% ipython --no-banner

In [1]: import numpy as np

In [2]: import numpy.linalg as la

In [3]: np.set_printoptions(precision=3, suppress=True, linewidth=100)

In [4]: def tidy(a):
   ...:     return np.round(a, 3) + 0
   ...: 

In [5]: data = np.load("data.npy")

In [6]: print(tidy(data))
[[-14.763  -8.168   4.075   5.934  -9.333]
 [ -6.476   5.275  -0.617  -1.202  -2.268]
 [ -6.525   1.574  -4.225  -4.615  -2.22 ]
 [ -8.686   1.504  -0.291  -0.442  -4.261]
 [  4.668   2.516  -9.538  -6.735  10.57 ]
 [ -6.961  -3.865  -7.533  -7.189  -2.289]
 [  5.657  -0.03   -7.33   -2.477  12.583]
 [ -3.821   1.405  -0.861   1.093   1.656]
 [ -6.383  -9.242  -1.711   2.622   0.284]
 [-13.226  -9.456   6.099   9.752  -6.899]
 [ -1.774  -4.556  -5.902  -2.414   4.47 ]
 [ -4.65    0.501  -1.538   0.15    0.694]
 [ -6.629  -7.15   -1.994   1.386  -0.439]
 [ -4.608 -10.484   0.102   6.258   2.969]
 [ -5.946  -8.192  -1.535   2.676   0.66 ]
 [-10.597 -10.192   3.551   7.899  -3.923]
 [-11.973  -6.845  -0.691   0.515  -6.87 ]
 [ -1.565  -6.68   -2.984   2.261   5.558]
 [ -3.395  -1.562  -2.196   0.609   2.508]
 [ -6.446  -6.367  -1.148   2.297  -0.224]
 [ -6.716  -4.088  -1.964   0.287  -1.091]
 [ -8.261  -6.573  -4.494  -2.843  -2.935]
 [ -8.797   1.669  -4.299  -5.794  -5.045]]

In [7]: def softmax(z):
   ...:     e = np.exp(z - z.max(axis=-1, keepdims=True))
   ...:     return e / e.sum(axis=-1, keepdims=True)
   ...: 

In [8]: print(tidy(softmax(data[22])))
[0.    0.996 0.003 0.001 0.001]

In [9]: print(tidy(softmax(data).sum(axis=1)))
[1. 1. 1. 1. 1. 1. 1. 1. 1. 1. 1. 1. 1. 1. 1. 1. 1. 1. 1. 1. 1. 1. 1.]

In [10]: print(tidy(softmax(10 * data[22])))
[0. 1. 0. 0. 0.]

In [11]: scores = data @ data.T / np.sqrt(5)

In [12]: print(tidy(softmax(scores)[22] @ data))
[-8.797  1.667 -4.3   -5.794 -5.044]

In [13]: print(softmax(scores).round(6).argmax(axis=1))
[ 0 22 22  0  4  5  6  0  9  9  4  0  0  9  9  9  0 13 13  9  0  0 22]
